>>> import numpy as np
>>> np.set_printoptions(suppress=True, linewidth=140)
>>> def rd(a):
...     return np.round(a, 2) + 0
... 
>>> M = np.array([[0.2, 0.1, 1.6],
...     [0.3, -0.7, -0.2],
...     [0.1, -0.1, -0.7],
...     [-0.2, -0.1, -0.5]])
>>> M[:, 1] *= 20
>>> M
array([[  0.2,   2. ,   1.6],
       [  0.3, -14. ,  -0.2],
       [  0.1,  -2. ,  -0.7],
       [ -0.2,  -2. ,  -0.5]])
>>> W = np.array([[1, 1, 1], [0, 3, 1], [2, 2, 2]])
>>> c = np.array([5, 5, 0])
>>> act = np.maximum(M @ W + c, 0)
>>> (act > 0).astype(int)
array([[1, 1, 1],
       [1, 0, 0],
       [1, 0, 0],
       [1, 0, 0]])
>>> np.linalg.matrix_rank(act)
np.int64(2)
>>> W2 = np.array([[-2, 1], [1, 1], [-1, -2]])
>>> (act @ W2).round(6).argmax(axis=1)
array([1, 1, 1, 1])
>>> q, vecs = np.linalg.qr(M[:, :2])[0], np.linalg.qr(M[:, 2:])[0]
>>> sv = np.linalg.svd(q.T @ vecs, compute_uv=False)
>>> (sv > 0.9).sum()
np.int64(0)
>>> rd(sv)
array([0.76])
>>> rd(np.degrees(np.arccos(sv.clip(0, 1))))
array([40.18])
>>> rd(np.linalg.norm(q @ q.T - vecs @ vecs.T, 2))
np.float64(1.0)
>>> K = np.array([[0, 0, 0, 0, 0, 3], [2, 3, 0, 0, 0, 0], [3, 2, 0, 0, 1, 0]])
>>> # columns 2 and 3 are equal
>>> M2 = np.array([[0, 2], [-1, 1], [-2, 0], [0, -1], [1, 1], [1, 1]])
>>> K @ M2
array([[ 3,  3],
       [-3,  7],
       [-1,  9]])
>>> np.linalg.matrix_rank(np.vstack([K, M2.T]))
np.int64(5)
>>> M2.T @ K.T
array([[ 3, -3, -1],
       [ 3,  7,  9]])
>>> np.einsum("ik,kj->ji", K, M2)
array([[ 3, -3, -1],
       [ 3,  7,  9]])
>>> np.einsum("ij,ij->i", K, K)
array([ 9, 13, 14])
>>> np.einsum("ij->j", K)
array([5, 5, 0, 0, 1, 3])
>>> def softmax(z):
...     e = np.exp(z - z.max(axis=-1, keepdims=True))
...     return e / e.sum(axis=-1, keepdims=True)
... 
>>> rd(softmax(K[1] + 5))
array([0.23, 0.64, 0.03, 0.03, 0.03, 0.03])
>>> att = K @ K.T / np.sqrt(6)
>>> rd(softmax(att))
array([[0.95, 0.02, 0.02],
       [0.  , 0.6 , 0.4 ],
       [0.  , 0.31, 0.69]])
>>> ang = np.radians(120)
>>> R = np.eye(6)
>>> R[1, 1] = R[2, 2] = np.cos(ang)
>>> R[1, 2], R[2, 1] = -np.sin(ang), np.sin(ang)
>>> rd(R)
array([[ 1.  ,  0.  ,  0.  ,  0.  ,  0.  ,  0.  ],
       [ 0.  , -0.5 , -0.87,  0.  ,  0.  ,  0.  ],
       [ 0.  ,  0.87, -0.5 ,  0.  ,  0.  ,  0.  ],
       [ 0.  ,  0.  ,  0.  ,  1.  ,  0.  ,  0.  ],
       [ 0.  ,  0.  ,  0.  ,  0.  ,  1.  ,  0.  ],
       [ 0.  ,  0.  ,  0.  ,  0.  ,  0.  ,  1.  ]])
>>> M2 = K @ R.T
>>> np.allclose(np.linalg.norm(K, axis=1), np.linalg.norm(M2, axis=1))
True
>>> rd(np.linalg.svd(K, compute_uv=False)), rd(np.linalg.svd(M2, compute_uv=False))
(array([5.05, 3.  , 1.22]), array([5.05, 3.  , 1.22]))
